$ ipython --no-banner

In [1]: import numpy as np

In [2]: import numpy.linalg as la

In [3]: np.set_printoptions(precision=3, suppress=True, linewidth=200, sign=" ")

In [4]: M = np.loadtxt("layer16.csv", delimiter=",")

In [5]: M
Out[5]: 
array([[-1.263,  2.216, -0.269,  0.276, -3.225,  1.161, -0.979,  3.173],
       [-0.205,  0.82 , -0.383,  1.625, -3.245, -0.001, -0.59 ,  3.688],
       [-1.359,  5.168, -0.767, -0.689, -3.727,  2.333, -2.177,  3.344],
       [ 0.835, -1.244,  0.39 ,  1.139,  0.448, -1.21 ,  0.342,  0.434],
       [ 2.969,  1.059,  0.109,  0.183,  2.89 , -1.894, -1.115, -2.102],
       [ 0.373, -0.838, -0.067,  2.571, -2.608, -1.325, -0.414,  4.079],
       [-0.269,  1.827, -0.216, -1.816,  0.979,  1.194, -0.632, -1.811],
       [ 2.982,  1.11 , -0.058,  0.177,  3.018, -1.877, -1.104, -1.849],
       [ 3.782,  2.669, -0.1  ,  0.458,  2.675, -2.161, -2.038, -1.493],
       [ 0.33 ,  6.459, -0.837, -2.674,  0.41 ,  1.815, -2.736, -1.108],
       [-4.142, -0.765, -0.019, -2.291, -1.63 ,  3.233,  1.597, -0.418],
       [-2.41 ,  1.301, -0.134, -2.603, -0.389,  2.896,  0.495, -1.459],
       [ 1.259,  1.002, -0.207,  2.978, -2.883, -1.813, -1.323,  4.681],
       [-0.555,  3.769, -0.427, -3.564,  2.143,  2.299, -0.868, -3.781],
       [ 1.923,  2.442, -0.238, -0.994,  2.496, -0.561, -1.351, -2.454],
       [ 2.748, -0.05 , -0.095,  3.498, -1.218, -3.199, -1.277,  3.585]])

In [6]: Xs = (M - M.mean(axis=0)) / M.std(axis=0)

In [7]: np.argwhere(np.abs(Xs) > 2)
Out[7]: 
array([[  3,   2],
       [  9,   1],
       [  9,   2],
       [ 10,   0],
       [ 10,   6]])

In [8]: coef = la.lstsq(np.delete(Xs, 3, axis=1), Xs[:, 3])[0]

In [9]: coef
Out[9]: array([ 0.516, -0.099,  0.029, -0.403, -0.355,  0.154,  0.345])

In [10]: round(float(1 - np.var(Xs[:, 3] - np.delete(Xs, 3, axis=1) @ coef)), 3)
Out[10]: 1.0

In [11]: np.abs(coef).argmax()
Out[11]: np.int64(0)

In [12]: hat = M @ la.solve(M.T @ M, M.T)

In [13]: hat @ M[:, 1]
Out[13]: array([ 2.216,  0.82 ,  5.168, -1.244,  1.059, -0.838,  1.827,  1.11 ,  2.669,  6.459, -0.765,  1.301,  1.002,  3.769,  2.442, -0.05 ])

In [14]: Xs = M - M.mean(axis=0)

In [15]: Uu, s, Vt = la.svd(Xs, full_matrices=False)

In [16]: np.round(s ** 2 / (s ** 2).sum(), 3) + 0
Out[16]: array([ 0.492,  0.358,  0.149,  0.   ,  0.   ,  0.   ,  0.   ,  0.   ])

In [17]: (np.sign(Uu[:, 0]) == np.sign(Uu[0, 0])).astype(int)
Out[17]: array([ 1,  1,  1,  1,  0,  1,  0,  0,  0,  0,  0,  0,  1,  0,  0,  1])

In [18]: la.matrix_rank(Xs)
Out[18]: np.int64(8)

In [19]: s
Out[19]: array([ 15.668,  13.37 ,   8.62 ,   0.446,   0.382,   0.278,   0.263,   0.096])

In [20]: np.round(Xs.mean(axis=0), 3) + 0
Out[20]: array([ 0.,  0.,  0.,  0.,  0.,  0.,  0.,  0.])

In [21]: np.round((s ** 2).sum() ** 2 / (s ** 4).sum(), 3)
Out[21]: np.float64(2.548)

In [22]: np.abs(Uu[:, 0]).argmax()
Out[22]: np.int64(13)

In [23]: Vt[0] * np.sign(Vt[0, np.abs(Vt[0]).argmax()])
Out[23]: array([ 0.006, -0.239,  0.009,  0.453, -0.479, -0.203,  0.015,  0.683])

In [24]: M.ravel(order="F")
Out[24]: 
array([-1.263, -0.205, -1.359,  0.835,  2.969,  0.373, -0.269,  2.982,  3.782,  0.33 , -4.142, -2.41 ,  1.259, -0.555,  1.923,  2.748,  2.216,  0.82 ,  5.168, -1.244,  1.059, -0.838,  1.827,  1.11 ,
        2.669,  6.459, -0.765,  1.301,  1.002,  3.769,  2.442, -0.05 , -0.269, -0.383, -0.767,  0.39 ,  0.109, -0.067, -0.216, -0.058, -0.1  , -0.837, -0.019, -0.134, -0.207, -0.427, -0.238, -0.095,
        0.276,  1.625, -0.689,  1.139,  0.183,  2.571, -1.816,  0.177,  0.458, -2.674, -2.291, -2.603,  2.978, -3.564, -0.994,  3.498, -3.225, -3.245, -3.727,  0.448,  2.89 , -2.608,  0.979,  3.018,
        2.675,  0.41 , -1.63 , -0.389, -2.883,  2.143,  2.496, -1.218,  1.161, -0.001,  2.333, -1.21 , -1.894, -1.325,  1.194, -1.877, -2.161,  1.815,  3.233,  2.896, -1.813,  2.299, -0.561, -3.199,
       -0.979, -0.59 , -2.177,  0.342, -1.115, -0.414, -0.632, -1.104, -2.038, -2.736,  1.597,  0.495, -1.323, -0.868, -1.351, -1.277,  3.173,  3.688,  3.344,  0.434, -2.102,  4.079, -1.811, -1.849,
       -1.493, -1.108, -0.418, -1.459,  4.681, -3.781, -2.454,  3.585])

In [25]: T = M.reshape(16, 2, -1)

In [26]: T[:, 0]
Out[26]: 
array([[-1.263,  2.216, -0.269,  0.276],
       [-0.205,  0.82 , -0.383,  1.625],
       [-1.359,  5.168, -0.767, -0.689],
       [ 0.835, -1.244,  0.39 ,  1.139],
       [ 2.969,  1.059,  0.109,  0.183],
       [ 0.373, -0.838, -0.067,  2.571],
       [-0.269,  1.827, -0.216, -1.816],
       [ 2.982,  1.11 , -0.058,  0.177],
       [ 3.782,  2.669, -0.1  ,  0.458],
       [ 0.33 ,  6.459, -0.837, -2.674],
       [-4.142, -0.765, -0.019, -2.291],
       [-2.41 ,  1.301, -0.134, -2.603],
       [ 1.259,  1.002, -0.207,  2.978],
       [-0.555,  3.769, -0.427, -3.564],
       [ 1.923,  2.442, -0.238, -0.994],
       [ 2.748, -0.05 , -0.095,  3.498]])

In [27]: T.shape
Out[27]: (16, 2, 4)

In [28]: T.transpose(1, 0, 2)
Out[28]: 
array([[[-1.263,  2.216, -0.269,  0.276],
        [-0.205,  0.82 , -0.383,  1.625],
        [-1.359,  5.168, -0.767, -0.689],
        [ 0.835, -1.244,  0.39 ,  1.139],
        [ 2.969,  1.059,  0.109,  0.183],
        [ 0.373, -0.838, -0.067,  2.571],
        [-0.269,  1.827, -0.216, -1.816],
        [ 2.982,  1.11 , -0.058,  0.177],
        [ 3.782,  2.669, -0.1  ,  0.458],
        [ 0.33 ,  6.459, -0.837, -2.674],
        [-4.142, -0.765, -0.019, -2.291],
        [-2.41 ,  1.301, -0.134, -2.603],
        [ 1.259,  1.002, -0.207,  2.978],
        [-0.555,  3.769, -0.427, -3.564],
        [ 1.923,  2.442, -0.238, -0.994],
        [ 2.748, -0.05 , -0.095,  3.498]],

       [[-3.225,  1.161, -0.979,  3.173],
        [-3.245, -0.001, -0.59 ,  3.688],
        [-3.727,  2.333, -2.177,  3.344],
        [ 0.448, -1.21 ,  0.342,  0.434],
        [ 2.89 , -1.894, -1.115, -2.102],
        [-2.608, -1.325, -0.414,  4.079],
        [ 0.979,  1.194, -0.632, -1.811],
        [ 3.018, -1.877, -1.104, -1.849],
        [ 2.675, -2.161, -2.038, -1.493],
        [ 0.41 ,  1.815, -2.736, -1.108],
        [-1.63 ,  3.233,  1.597, -0.418],
        [-0.389,  2.896,  0.495, -1.459],
        [-2.883, -1.813, -1.323,  4.681],
        [ 2.143,  2.299, -0.868, -3.781],
        [ 2.496, -0.561, -1.351, -2.454],
        [-1.218, -3.199, -1.277,  3.585]]])

In [29]: np.einsum("ihd,jhd->hij", T, T).shape
Out[29]: (2, 16, 16)
